% ipython --no-banner

In [1]: import numpy as np

In [2]: from numpy import linalg as LA

In [3]: np.set_printoptions(precision=3, suppress=True, linewidth=100, legacy="1.25")

In [4]: def tidy(a):
   ...:     return np.round(a, 3) + 0
   ...: 

In [5]: F = np.load("run14.npy")

In [6]: print(F)
[[ 0  1  0  0  0  1  3]
 [ 0  0  0  3  0 19  0]
 [ 0  1  0  0  0  1  3]
 [ 0  0  0  0  0 10  0]
 [ 0  0  0  0  1  5  0]
 [ 0  0  0  0  2  9  0]
 [ 0  0  0  0  2  9  0]
 [ 0  2  0  0  0  6  3]
 [ 1  3  0  3  0 11  3]
 [ 0  0  0  0  2  9  0]
 [ 0  1  0  0  0  1  3]
 [ 0  0  0  0  0 14  0]
 [ 0  0  0  0  0 10  0]
 [ 0  0  0  0  1  5  0]
 [ 0  0  0  0  2  9  0]
 [ 0  0  0  0  0 14  0]
 [ 0  0  0  0  0 10  0]]

In [7]: print(LA.cond(F) > 100)
True

In [8]: print(tidy(LA.norm(F, 2) / LA.norm(F)))
0.975

In [9]: print(np.argsort(-LA.norm(F, axis=0).round(6), kind="stable")[:3])
[5 6 3]

In [10]: print([round(float(x), 3) for x in LA.svd(F, compute_uv=False)[:3]])
[40.004, 7.551, 4.094]

In [11]: Uu, sig, Vt = LA.svd(F)

In [12]: vecs = Vt[:(sig > 1e-8).sum()]

In [13]: rng = np.random.default_rng(470)

In [14]: x0 = F[2] + 3 * F[12] + rng.integers(2) * np.eye(7)[4]

In [15]: print(x0)
[ 0.  1.  0.  0.  1. 31.  3.]

In [16]: print(LA.matrix_rank(np.vstack([F, x0])))
6

In [17]: print(tidy(LA.norm(x0 - vecs.T @ vecs @ x0)))
0.0

In [18]: ang = np.radians(36)

In [19]: R = np.eye(7)

In [20]: R[5, 5] = R[0, 0] = np.cos(ang)

In [21]: R[5, 0], R[0, 5] = -np.sin(ang), np.sin(ang)

In [22]: print(tidy(R))
[[ 0.809  0.     0.     0.     0.     0.588  0.   ]
 [ 0.     1.     0.     0.     0.     0.     0.   ]
 [ 0.     0.     1.     0.     0.     0.     0.   ]
 [ 0.     0.     0.     1.     0.     0.     0.   ]
 [ 0.     0.     0.     0.     1.     0.     0.   ]
 [-0.588  0.     0.     0.     0.     0.809  0.   ]
 [ 0.     0.     0.     0.     0.     0.     1.   ]]

In [23]: Y = F @ R.T

In [24]: print(tidy(LA.det(R)), tidy(np.trace(R)))
1.0 6.618

In [25]: print(np.allclose(LA.norm(F, axis=1), LA.norm(Y, axis=1)))
True
